% ipython --no-banner

In [1]: import numpy as np

In [2]: np.set_printoptions(precision=2, suppress=True, linewidth=160)

In [3]: rng = np.random.default_rng(315454)

In [4]: feats = np.eye(4, dtype=int)[rng.permutation(4)] * np.array([1, -3, 0, -2])

In [5]: print(feats)
[[ 1  0  0  0]
 [ 0  0  0  0]
 [ 0  0  0 -2]
 [ 0 -3  0  0]]

In [6]: print(round(float(np.linalg.det(feats)), 2))
0.0

In [7]: print(np.sort(np.linalg.eigvals(feats).real))
[0. 0. 0. 1.]

In [8]: print((feats != 0).astype(int))
[[1 0 0 0]
 [0 0 0 0]
 [0 0 0 1]
 [0 1 0 0]]

In [9]: print((np.linalg.matrix_power((feats != 0) + (feats.T != 0) + np.eye(4), 4) > 0).astype(int))
[[1 0 0 0]
 [0 1 1 1]
 [0 1 1 1]
 [0 1 1 1]]

In [10]: print(feats @ feats)
[[1 0 0 0]
 [0 0 0 0]
 [0 6 0 0]
 [0 0 0 0]]

In [11]: print(np.flatnonzero(np.linalg.matrix_power((feats != 0) + (feats.T != 0) + np.eye(4), 4)[3]))
[1 2 3]

In [12]: E = np.array([[0, 0, 0, 0, 0, 0],
    ...:     [0, -1, 0, 0, 0, 0],
    ...:     [0, 0, 0, 0, 0, -5],
    ...:     [0, 0, -4, 0, 0, 0],
    ...:     [0, 0, 0, 0, 0, 0],
    ...:     [0, 0, 0, -4, 0, 0]])

In [13]: print(E)
[[ 0  0  0  0  0  0]
 [ 0 -1  0  0  0  0]
 [ 0  0  0  0  0 -5]
 [ 0  0 -4  0  0  0]
 [ 0  0  0  0  0  0]
 [ 0  0  0 -4  0  0]]

In [14]: print(np.round(np.linalg.norm(E, 2) / np.linalg.norm(E), 2))
0.66

In [15]: print(np.linalg.cond(E) > 100)
True

In [16]: print(np.linalg.matrix_rank(E, rtol=0.1))
4

In [17]: mat = np.array([[0.0, 1.0, 0.0], [3.0, 0.0, 0.0], [0.0, 0.0, 0.0]])

In [18]: print(mat)
[[0. 1. 0.]
 [3. 0. 0.]
 [0. 0. 0.]]

In [19]: gram = mat.T @ mat

In [20]: print((mat @ mat.T).shape)
(3, 3)

In [21]: print(gram)
[[9. 0. 0.]
 [0. 1. 0.]
 [0. 0. 0.]]

In [22]: print(np.linalg.svd(mat, compute_uv=False) ** 2)
[9. 1. 0.]

In [23]: print(mat @ mat)
[[3. 0. 0.]
 [0. 3. 0.]
 [0. 0. 0.]]

In [24]: print(np.flatnonzero(np.linalg.matrix_power((mat != 0) + (mat.T != 0) + np.eye(3), 3)[0]))
[0 1]

In [25]: print(round(float(np.linalg.det(mat)), 2))
0.0

In [26]: left, sig, VT = np.linalg.svd(mat)

In [27]: print(np.argmax(sig[:-1] / (sig[1:] + 1e-6)) + 1)
2

In [28]: print(sig)
[3. 1. 0.]

In [29]: B = left[:, :2] @ np.diag(sig[:2]) @ VT[:2]

In [30]: print(np.linalg.matrix_rank(B))
2

In [31]: print(np.round(np.linalg.norm(mat - B) / np.linalg.norm(mat), 2))
0.0

In [32]: print(round(np.linalg.norm(mat - B, 2), 2), sig[2])
0.0 0.0

In [33]: print(np.abs(mat - B).max())
0.0
